$ ipython --no-banner

In [1]: import numpy as np

In [2]: from numpy import linalg as LA

In [3]: np.set_printoptions(precision=1, suppress=True, linewidth=200)

In [4]: W0 = np.load("test15.npy")

In [5]: print(W0)
[[ 1.  -0.6  0.3]
 [ 2.1 -0.8  0.1]
 [-3.6  1.7  0.4]
 [-4.2  2.1 -1.6]
 [-0.7  0.2  0. ]
 [-3.4  1.6 -0.3]
 [-2.3  0.9  2. ]
 [ 1.8 -1.   0. ]
 [-0.3 -0.1  0.1]
 [ 1.6 -0.7 -0.4]
 [ 1.3 -1.  -0.9]
 [-2.8  1.5  0.7]
 [ 1.2 -0.8 -1.7]
 [ 0.2 -0.2 -0.4]]

In [6]: G = np.cov(W0, rowvar=False)

In [7]: print(np.round(LA.eigvalsh(G)[::-1], 1) + 0)
[6.3 0.8 0. ]

In [8]: print(G)
[[ 5.  -2.5 -0.4]
 [-2.5  1.3  0.2]
 [-0.4  0.2  0.9]]

In [9]: print(np.argwhere(np.triu(np.abs(np.corrcoef(W0.T)) > 0.8, 1)))
[[0 1]]

In [10]: print(np.argsort(-W0.std(axis=0).round(6), kind="stable"))
[0 1 2]

In [11]: print(np.polyfit(W0[:, 1], W0[:, 0], 1))
[-2.  -0.2]

In [12]: print(np.round(np.corrcoef(W0[:, 1], W0[:, 0])[0, 1], 1))
-1.0

In [13]: out = np.c_[W0[:, :1] @ np.array([[-1]]), np.array([3, -3, -2, 2, 1, 0, 1, 2, 1, 1, 2, 0, 2, 2])]

In [14]: print(out)
[[-1.   3. ]
 [-2.1 -3. ]
 [ 3.6 -2. ]
 [ 4.2  2. ]
 [ 0.7  1. ]
 [ 3.4  0. ]
 [ 2.3  1. ]
 [-1.8  2. ]
 [ 0.3  1. ]
 [-1.6  1. ]
 [-1.3  2. ]
 [ 2.8  0. ]
 [-1.2  2. ]
 [-0.2  2. ]]

In [15]: print(LA.matrix_rank(out))
2

In [16]: print(LA.matrix_rank(np.c_[W0, out]))
4

In [17]: print(np.round(LA.lstsq(W0, out[:, 0])[0], 1) + 0)
[-1.  0.  0.]

In [18]: print(LA.norm(LA.qr(W0)[0].T @ out, axis=0) ** 2 / ((out ** 2).sum(axis=0) + 1e-12))
[1.  0.5]

In [19]: A = np.loadtxt("run12.csv", delimiter=",")

In [20]: print(A)
[[ 3.7  1.8  0.2  0.  -1.2  0.5 -0.8 -2.3]
 [ 0.7  0.4  0.2 -1.4  1.4  0.6  1.1 -0.1]
 [ 1.9  0.9  0.4  1.   0.  -0.1  2.4  0.1]
 [-6.3 -3.2  1.  -0.7  1.2  0.9  1.  -0.7]
 [-1.7 -0.9  0.6  1.2  0.5  0.3  0.2 -0.4]
 [-2.5 -1.3  1.7  0.5 -0.4 -0.8  1.1  1.1]
 [-2.9 -1.4  1.8 -2.2 -0.6 -1.  -1.  -0.9]
 [-0.5 -0.3 -0.1 -1.3  0.3 -1.5  0.2  2.6]
 [ 0.9  0.5  0.5 -1.5 -0.5  0.9  2.9 -0.7]
 [ 2.5  1.2 -1.1  0.7 -0.3  1.  -1.3 -0.5]
 [ 1.   0.6  0.8  0.8 -1.2 -1.2  0.2  1. ]
 [ 1.6  0.8 -0.4 -2.7  1.3  0.3  1.   0.2]
 [-1.  -0.5 -0.5 -0.8  1.4 -1.  -0.8 -0.4]
 [-0.7 -0.4 -2.  -1.2  1.1  0.7 -1.7  0.1]
 [-0.8 -0.4  0.2 -0.3  0.3  0.1  0.  -1.4]
 [ 3.9  2.  -1.6  0.7 -0.2 -0.6  0.6  0.8]
 [ 0.3  0.1  0.7 -1.   0.7 -0.5  1.   0.5]
 [-1.2 -0.6 -0.5  0.9 -0.2 -0.5 -0.1 -1. ]
 [-2.6 -1.3 -1.3 -1.  -0.9  0.1 -0.7  0.5]
 [ 0.7  0.4  0.8 -0.4  0.6  0.3 -2.2 -1. ]
 [ 0.6  0.3  0.  -1.9 -0.6 -0.6 -1.4 -0.7]
 [ 0.2  0.   0.9 -0.3  0.8 -1.3 -1.4 -1.7]
 [ 0.3  0.2 -0.2 -1.5 -1.2  0.5 -1.5 -0.1]
 [ 2.4  1.2  0.4 -0.6  0.4 -0.4  3.5  0.6]
 [-1.4 -0.7  0.3 -0.4  0.8  0.7 -0.4 -1. ]
 [-1.3 -0.7  1.6  1.4 -0.8  0.4  0.4  0.5]
 [ 2.7  1.4 -0.7 -0.2  0.  -1.1  1.4  0.5]
 [-3.8 -1.9 -1.4 -0.5  0.8  0.6  1.   1.7]
 [ 0.1  0.1  1.1  2.5 -0.8  0.9  0.9  1. ]
 [ 1.9  0.9  0.6  0.3 -0.9 -0.3 -0.9 -0.6]
 [-0.9 -0.5 -0.4 -1.  -1.6  0.7 -0.4  0.4]
 [ 1.7  0.9 -0.8  1.3  0.6 -2.1  2.4 -2. ]
 [-1.6 -0.8 -0.7 -1.3  0.8  1.   2.4 -1.3]
 [-3.  -1.5  1.6  0.7  0.5  0.1  0.4 -0.4]
 [-1.4 -0.8 -0.9 -0.3  0.   1.1  1.3 -1.9]
 [-0.7 -0.4 -1.1  0.  -0.9  0.   0.   0.4]
 [ 4.2  2.1  0.7 -0.3 -1.2  0.2  1.5  0.4]]

In [21]: rng = np.random.default_rng(8193)

In [22]: lab = rng.permutation(8)

In [23]: out = A[:, lab] * rng.choice([-1, 1], 8)

In [24]: print(out)
[[ 0.5  1.8 -2.3  0.8 -1.2 -3.7 -0.2 -0. ]
 [ 0.6  0.4 -0.1 -1.1  1.4 -0.7 -0.2  1.4]
 [-0.1  0.9  0.1 -2.4  0.  -1.9 -0.4 -1. ]
 [ 0.9 -3.2 -0.7 -1.   1.2  6.3 -1.   0.7]
 [ 0.3 -0.9 -0.4 -0.2  0.5  1.7 -0.6 -1.2]
 [-0.8 -1.3  1.1 -1.1 -0.4  2.5 -1.7 -0.5]
 [-1.  -1.4 -0.9  1.  -0.6  2.9 -1.8  2.2]
 [-1.5 -0.3  2.6 -0.2  0.3  0.5  0.1  1.3]
 [ 0.9  0.5 -0.7 -2.9 -0.5 -0.9 -0.5  1.5]
 [ 1.   1.2 -0.5  1.3 -0.3 -2.5  1.1 -0.7]
 [-1.2  0.6  1.  -0.2 -1.2 -1.  -0.8 -0.8]
 [ 0.3  0.8  0.2 -1.   1.3 -1.6  0.4  2.7]
 [-1.  -0.5 -0.4  0.8  1.4  1.   0.5  0.8]
 [ 0.7 -0.4  0.1  1.7  1.1  0.7  2.   1.2]
 [ 0.1 -0.4 -1.4 -0.   0.3  0.8 -0.2  0.3]
 [-0.6  2.   0.8 -0.6 -0.2 -3.9  1.6 -0.7]
 [-0.5  0.1  0.5 -1.   0.7 -0.3 -0.7  1. ]
 [-0.5 -0.6 -1.   0.1 -0.2  1.2  0.5 -0.9]
 [ 0.1 -1.3  0.5  0.7 -0.9  2.6  1.3  1. ]
 [ 0.3  0.4 -1.   2.2  0.6 -0.7 -0.8  0.4]
 [-0.6  0.3 -0.7  1.4 -0.6 -0.6 -0.   1.9]
 [-1.3  0.  -1.7  1.4  0.8 -0.2 -0.9  0.3]
 [ 0.5  0.2 -0.1  1.5 -1.2 -0.3  0.2  1.5]
 [-0.4  1.2  0.6 -3.5  0.4 -2.4 -0.4  0.6]
 [ 0.7 -0.7 -1.   0.4  0.8  1.4 -0.3  0.4]
 [ 0.4 -0.7  0.5 -0.4 -0.8  1.3 -1.6 -1.4]
 [-1.1  1.4  0.5 -1.4  0.  -2.7  0.7  0.2]
 [ 0.6 -1.9  1.7 -1.   0.8  3.8  1.4  0.5]
 [ 0.9  0.1  1.  -0.9 -0.8 -0.1 -1.1 -2.5]
 [-0.3  0.9 -0.6  0.9 -0.9 -1.9 -0.6 -0.3]
 [ 0.7 -0.5  0.4  0.4 -1.6  0.9  0.4  1. ]
 [-2.1  0.9 -2.  -2.4  0.6 -1.7  0.8 -1.3]
 [ 1.  -0.8 -1.3 -2.4  0.8  1.6  0.7  1.3]
 [ 0.1 -1.5 -0.4 -0.4  0.5  3.  -1.6 -0.7]
 [ 1.1 -0.8 -1.9 -1.3  0.   1.4  0.9  0.3]
 [ 0.  -0.4  0.4 -0.  -0.9  0.7  1.1 -0. ]
 [ 0.2  2.1  0.4 -1.5 -1.2 -4.2 -0.7  0.3]]

In [25]: U, _, Vt = LA.svd(A.T @ out)

In [26]: print(np.round(LA.lstsq(A, out)[0], 1) + 0)
[[ 0.  0.  0.  0.  0. -1.  0.  0.]
 [ 0.  1.  0.  0.  0.  0.  0.  0.]
 [ 0.  0.  0.  0.  0.  0. -1.  0.]
 [ 0.  0.  0.  0.  0.  0.  0. -1.]
 [ 0.  0.  0.  0.  1.  0.  0.  0.]
 [ 1.  0.  0.  0.  0.  0.  0.  0.]
 [ 0.  0.  0. -1.  0.  0.  0.  0.]
 [ 0.  0.  1.  0.  0.  0.  0.  0.]]

In [27]: print(np.round(U @ Vt, 1) + 0)
[[ 0.  0.  0.  0.  0. -1.  0.  0.]
 [ 0.  1.  0.  0.  0.  0.  0.  0.]
 [ 0.  0.  0.  0.  0.  0. -1.  0.]
 [ 0.  0.  0.  0.  0.  0.  0. -1.]
 [ 0.  0.  0.  0.  1.  0.  0.  0.]
 [ 1.  0.  0.  0.  0.  0.  0.  0.]
 [ 0.  0.  0. -1.  0.  0.  0.  0.]
 [ 0.  0.  1.  0.  0.  0.  0.  0.]]

In [28]: print(lab)
[5 1 7 6 4 0 2 3]
